% python3 -q
>>> import numpy as np
>>> from numpy import linalg as LA
>>> np.set_printoptions(suppress=True, linewidth=140)
>>> M = np.loadtxt("x.csv", delimiter=",")
>>> M.round(1) + 0
array([[-1.6,  2.2, -2.8, -1. , -2.8,  0.9],
       [-1.2, -1. ,  3.3, -2.1, -2.4,  1.1],
       [-0.9, -3.9, -2. , -0.5, -1. , -1.9],
       [ 1.4,  1.3,  0. , -3.7,  0.6, -2.7],
       [ 3.5, -1.3, -1.2, -1.2, -0.5,  2.8],
       [-2.4, -0.6, -0.7, -2.1,  3.1,  2.1]])
>>> rng = np.random.default_rng(21)
>>> A2 = M + rng.integers(-2, 3, (6, 1)) @ rng.integers(-2, 3, (1, 6))
>>> A2.round(1)
array([[-0.6,  4.2, -1.8, -2. , -3.8, -1.1],
       [-2.2, -3. ,  2.3, -1.1, -1.4,  3.1],
       [ 0.1, -1.9, -1. , -1.5, -2. , -3.9],
       [ 0.4, -0.7, -1. , -2.7,  1.6, -0.7],
       [ 3.5, -1.3, -1.2, -1.2, -0.5,  2.8],
       [-3.4, -2.6, -1.7, -1.1,  4.1,  4.1]])
>>> LA.matrix_rank(A2 - M, tol=1e-8)
np.int64(1)
>>> np.round(LA.svd(A2 - M, compute_uv=False), 1) + 0
array([7.7, 0. , 0. , 0. , 0. , 0. ])
>>> vec = np.array([7, 2, 3, -3, 7, 6])
>>> rhs = M @ vec
>>> rhs.round(1)
array([-26.4,  -4.1, -37.2,  11.5,  35.2,  20.8])
>>> np.round(LA.solve(M, rhs), 1)
array([ 7.,  2.,  3., -3.,  7.,  6.])
>>> np.round(LA.solve(M, 2 * rhs), 1)
array([14.,  4.,  6., -6., 14., 12.])
>>> A2 = M / LA.norm(M, axis=1, keepdims=True)
>>> cov = A2 @ A2.T
>>> np.round(LA.norm(A2, axis=1), 1)
array([1., 1., 1., 1., 1., 1.])
>>> cov[4].round(1) + 0
array([0., 0., 0., 0., 1., 0.])
>>> np.round(np.degrees(np.arccos(np.clip(cov[4, 3], -1, 1))), 1)
np.float64(90.0)
>>> np.argwhere(np.triu(np.abs(cov) > 0.95, 1))
array([], shape=(0, 2), dtype=int64)
>>> (np.abs(cov) > 0.9).astype(int)
array([[1, 0, 0, 0, 0, 0],
       [0, 1, 0, 0, 0, 0],
       [0, 0, 1, 0, 0, 0],
       [0, 0, 0, 1, 0, 0],
       [0, 0, 0, 0, 1, 0],
       [0, 0, 0, 0, 0, 1]])
